% python3 -q
>>> import numpy as np
>>> np.set_printoptions(suppress=True, linewidth=160)
>>> def tidy(a):
...     return np.round(a, 2) + 0
... 
>>> W0 = np.loadtxt("m.csv", delimiter=",")
>>> tidy(W0)
array([[ 43.17,  31.06,   5.54,  83.52,  15.95, -39.43, -11.99, -84.97, -50.76, -64.11],
       [ 22.97,  23.06,   2.66,  50.81,   2.69, -21.68, -11.2 , -48.71, -28.42, -36.03],
       [ 16.15,  19.61,   1.89,  39.3 ,  -0.97, -15.97, -10.47, -36.22, -21.26, -26.36],
       [  2.62,   9.63,   0.89,  14.02,  -5.16,  -5.11,  -6.95, -10.12,  -7.59,  -6.3 ],
       [  0.22,   6.29,   0.8 ,   8.03,  -4.49,  -3.05,  -5.18,  -4.67,  -4.88,  -2.29],
       [ -0.77,   1.67,   0.49,   1.74,  -1.68,  -0.98,  -1.81,  -0.3 ,  -1.74,   0.39],
       [ -0.73,   1.48,   0.46,   1.54,  -1.52,  -0.89,  -1.64,  -0.22,  -1.59,   0.4 ],
       [ -0.13,   0.17,   0.08,   0.17,  -0.2 ,  -0.14,  -0.22,   0.02,  -0.25,   0.1 ],
       [  0.02,  -0.03,  -0.01,  -0.03,   0.03,   0.02,   0.04,   0.  ,   0.04,  -0.02],
       [  0.54,  -0.52,  -0.33,  -0.52,   0.64,   0.53,   0.77,  -0.18,   0.95,  -0.47],
       [  4.65,  -0.69,  -4.14,  -2.57,   1.24,   6.51,   4.48,  -2.51,  10.88,  -4.99],
       [  7.32,   2.81, -10.22,  -5.75,  -4.42,  17.25,   6.19,  -2.8 ,  27.4 ,  -8.45],
       [  7.57,   3.74, -11.59,  -6.64,  -6.12,  19.8 ,   6.34,  -2.46,  31.23,  -8.85],
       [  7.85,   6.43, -15.34,  -9.37, -11.25,  26.99,   6.52,  -1.  ,  41.92,  -9.45]])
>>> tidy(W0.reshape(-1, 2))
array([[ 43.17,  31.06],
       [  5.54,  83.52],
       [ 15.95, -39.43],
       [-11.99, -84.97],
       [-50.76, -64.11],
       [ 22.97,  23.06],
       [  2.66,  50.81],
       [  2.69, -21.68],
       [-11.2 , -48.71],
       [-28.42, -36.03],
       [ 16.15,  19.61],
       [  1.89,  39.3 ],
       [ -0.97, -15.97],
       [-10.47, -36.22],
       [-21.26, -26.36],
       [  2.62,   9.63],
       [  0.89,  14.02],
       [ -5.16,  -5.11],
       [ -6.95, -10.12],
       [ -7.59,  -6.3 ],
       [  0.22,   6.29],
       [  0.8 ,   8.03],
       [ -4.49,  -3.05],
       [ -5.18,  -4.67],
       [ -4.88,  -2.29],
       [ -0.77,   1.67],
       [  0.49,   1.74],
       [ -1.68,  -0.98],
       [ -1.81,  -0.3 ],
       [ -1.74,   0.39],
       [ -0.73,   1.48],
       [  0.46,   1.54],
       [ -1.52,  -0.89],
       [ -1.64,  -0.22],
       [ -1.59,   0.4 ],
       [ -0.13,   0.17],
       [  0.08,   0.17],
       [ -0.2 ,  -0.14],
       [ -0.22,   0.02],
       [ -0.25,   0.1 ],
       [  0.02,  -0.03],
       [ -0.01,  -0.03],
       [  0.03,   0.02],
       [  0.04,   0.  ],
       [  0.04,  -0.02],
       [  0.54,  -0.52],
       [ -0.33,  -0.52],
       [  0.64,   0.53],
       [  0.77,  -0.18],
       [  0.95,  -0.47],
       [  4.65,  -0.69],
       [ -4.14,  -2.57],
       [  1.24,   6.51],
       [  4.48,  -2.51],
       [ 10.88,  -4.99],
       [  7.32,   2.81],
       [-10.22,  -5.75],
       [ -4.42,  17.25],
       [  6.19,  -2.8 ],
       [ 27.4 ,  -8.45],
       [  7.57,   3.74],
       [-11.59,  -6.64],
       [ -6.12,  19.8 ],
       [  6.34,  -2.46],
       [ 31.23,  -8.85],
       [  7.85,   6.43],
       [-15.34,  -9.37],
       [-11.25,  26.99],
       [  6.52,  -1.  ],
       [ 41.92,  -9.45]])
>>> tidy(W0.ravel(order="F"))
array([ 43.17,  22.97,  16.15,   2.62,   0.22,  -0.77,  -0.73,  -0.13,   0.02,   0.54,   4.65,   7.32,   7.57,   7.85,  31.06,  23.06,  19.61,   9.63,   6.29,
         1.67,   1.48,   0.17,  -0.03,  -0.52,  -0.69,   2.81,   3.74,   6.43,   5.54,   2.66,   1.89,   0.89,   0.8 ,   0.49,   0.46,   0.08,  -0.01,  -0.33,
        -4.14, -10.22, -11.59, -15.34,  83.52,  50.81,  39.3 ,  14.02,   8.03,   1.74,   1.54,   0.17,  -0.03,  -0.52,  -2.57,  -5.75,  -6.64,  -9.37,  15.95,
         2.69,  -0.97,  -5.16,  -4.49,  -1.68,  -1.52,  -0.2 ,   0.03,   0.64,   1.24,  -4.42,  -6.12, -11.25, -39.43, -21.68, -15.97,  -5.11,  -3.05,  -0.98,
        -0.89,  -0.14,   0.02,   0.53,   6.51,  17.25,  19.8 ,  26.99, -11.99, -11.2 , -10.47,  -6.95,  -5.18,  -1.81,  -1.64,  -0.22,   0.04,   0.77,   4.48,
         6.19,   6.34,   6.52, -84.97, -48.71, -36.22, -10.12,  -4.67,  -0.3 ,  -0.22,   0.02,   0.  ,  -0.18,  -2.51,  -2.8 ,  -2.46,  -1.  , -50.76, -28.42,
       -21.26,  -7.59,  -4.88,  -1.74,  -1.59,  -0.25,   0.04,   0.95,  10.88,  27.4 ,  31.23,  41.92, -64.11, -36.03, -26.36,  -6.3 ,  -2.29,   0.39,   0.4 ,
         0.1 ,  -0.02,  -0.47,  -4.99,  -8.45,  -8.85,  -9.45])
>>> tidy(W0.reshape(2, -1))
array([[ 43.17,  31.06,   5.54,  83.52,  15.95, -39.43, -11.99, -84.97, -50.76, -64.11,  22.97,  23.06,   2.66,  50.81,   2.69, -21.68, -11.2 , -48.71,
        -28.42, -36.03,  16.15,  19.61,   1.89,  39.3 ,  -0.97, -15.97, -10.47, -36.22, -21.26, -26.36,   2.62,   9.63,   0.89,  14.02,  -5.16,  -5.11,
         -6.95, -10.12,  -7.59,  -6.3 ,   0.22,   6.29,   0.8 ,   8.03,  -4.49,  -3.05,  -5.18,  -4.67,  -4.88,  -2.29,  -0.77,   1.67,   0.49,   1.74,
         -1.68,  -0.98,  -1.81,  -0.3 ,  -1.74,   0.39,  -0.73,   1.48,   0.46,   1.54,  -1.52,  -0.89,  -1.64,  -0.22,  -1.59,   0.4 ],
       [ -0.13,   0.17,   0.08,   0.17,  -0.2 ,  -0.14,  -0.22,   0.02,  -0.25,   0.1 ,   0.02,  -0.03,  -0.01,  -0.03,   0.03,   0.02,   0.04,   0.  ,
          0.04,  -0.02,   0.54,  -0.52,  -0.33,  -0.52,   0.64,   0.53,   0.77,  -0.18,   0.95,  -0.47,   4.65,  -0.69,  -4.14,  -2.57,   1.24,   6.51,
          4.48,  -2.51,  10.88,  -4.99,   7.32,   2.81, -10.22,  -5.75,  -4.42,  17.25,   6.19,  -2.8 ,  27.4 ,  -8.45,   7.57,   3.74, -11.59,  -6.64,
         -6.12,  19.8 ,   6.34,  -2.46,  31.23,  -8.85,   7.85,   6.43, -15.34,  -9.37, -11.25,  26.99,   6.52,  -1.  ,  41.92,  -9.45]])
>>> t3 = W0.reshape(14, 2, -1)
>>> tidy(t3[:, 0])
array([[ 43.17,  31.06,   5.54,  83.52,  15.95],
       [ 22.97,  23.06,   2.66,  50.81,   2.69],
       [ 16.15,  19.61,   1.89,  39.3 ,  -0.97],
       [  2.62,   9.63,   0.89,  14.02,  -5.16],
       [  0.22,   6.29,   0.8 ,   8.03,  -4.49],
       [ -0.77,   1.67,   0.49,   1.74,  -1.68],
       [ -0.73,   1.48,   0.46,   1.54,  -1.52],
       [ -0.13,   0.17,   0.08,   0.17,  -0.2 ],
       [  0.02,  -0.03,  -0.01,  -0.03,   0.03],
       [  0.54,  -0.52,  -0.33,  -0.52,   0.64],
       [  4.65,  -0.69,  -4.14,  -2.57,   1.24],
       [  7.32,   2.81, -10.22,  -5.75,  -4.42],
       [  7.57,   3.74, -11.59,  -6.64,  -6.12],
       [  7.85,   6.43, -15.34,  -9.37, -11.25]])
>>> t3.shape
(14, 2, 5)
>>> tidy(np.swapaxes(t3, 1, 2)[6])
array([[-0.73, -0.89],
       [ 1.48, -1.64],
       [ 0.46, -0.22],
       [ 1.54, -1.59],
       [-1.52,  0.4 ]])
>>> tidy(t3.transpose(1, 0, 2))
array([[[ 43.17,  31.06,   5.54,  83.52,  15.95],
        [ 22.97,  23.06,   2.66,  50.81,   2.69],
        [ 16.15,  19.61,   1.89,  39.3 ,  -0.97],
        [  2.62,   9.63,   0.89,  14.02,  -5.16],
        [  0.22,   6.29,   0.8 ,   8.03,  -4.49],
        [ -0.77,   1.67,   0.49,   1.74,  -1.68],
        [ -0.73,   1.48,   0.46,   1.54,  -1.52],
        [ -0.13,   0.17,   0.08,   0.17,  -0.2 ],
        [  0.02,  -0.03,  -0.01,  -0.03,   0.03],
        [  0.54,  -0.52,  -0.33,  -0.52,   0.64],
        [  4.65,  -0.69,  -4.14,  -2.57,   1.24],
        [  7.32,   2.81, -10.22,  -5.75,  -4.42],
        [  7.57,   3.74, -11.59,  -6.64,  -6.12],
        [  7.85,   6.43, -15.34,  -9.37, -11.25]],

       [[-39.43, -11.99, -84.97, -50.76, -64.11],
        [-21.68, -11.2 , -48.71, -28.42, -36.03],
        [-15.97, -10.47, -36.22, -21.26, -26.36],
        [ -5.11,  -6.95, -10.12,  -7.59,  -6.3 ],
        [ -3.05,  -5.18,  -4.67,  -4.88,  -2.29],
        [ -0.98,  -1.81,  -0.3 ,  -1.74,   0.39],
        [ -0.89,  -1.64,  -0.22,  -1.59,   0.4 ],
        [ -0.14,  -0.22,   0.02,  -0.25,   0.1 ],
        [  0.02,   0.04,   0.  ,   0.04,  -0.02],
        [  0.53,   0.77,  -0.18,   0.95,  -0.47],
        [  6.51,   4.48,  -2.51,  10.88,  -4.99],
        [ 17.25,   6.19,  -2.8 ,  27.4 ,  -8.45],
        [ 19.8 ,   6.34,  -2.46,  31.23,  -8.85],
        [ 26.99,   6.52,  -1.  ,  41.92,  -9.45]]])
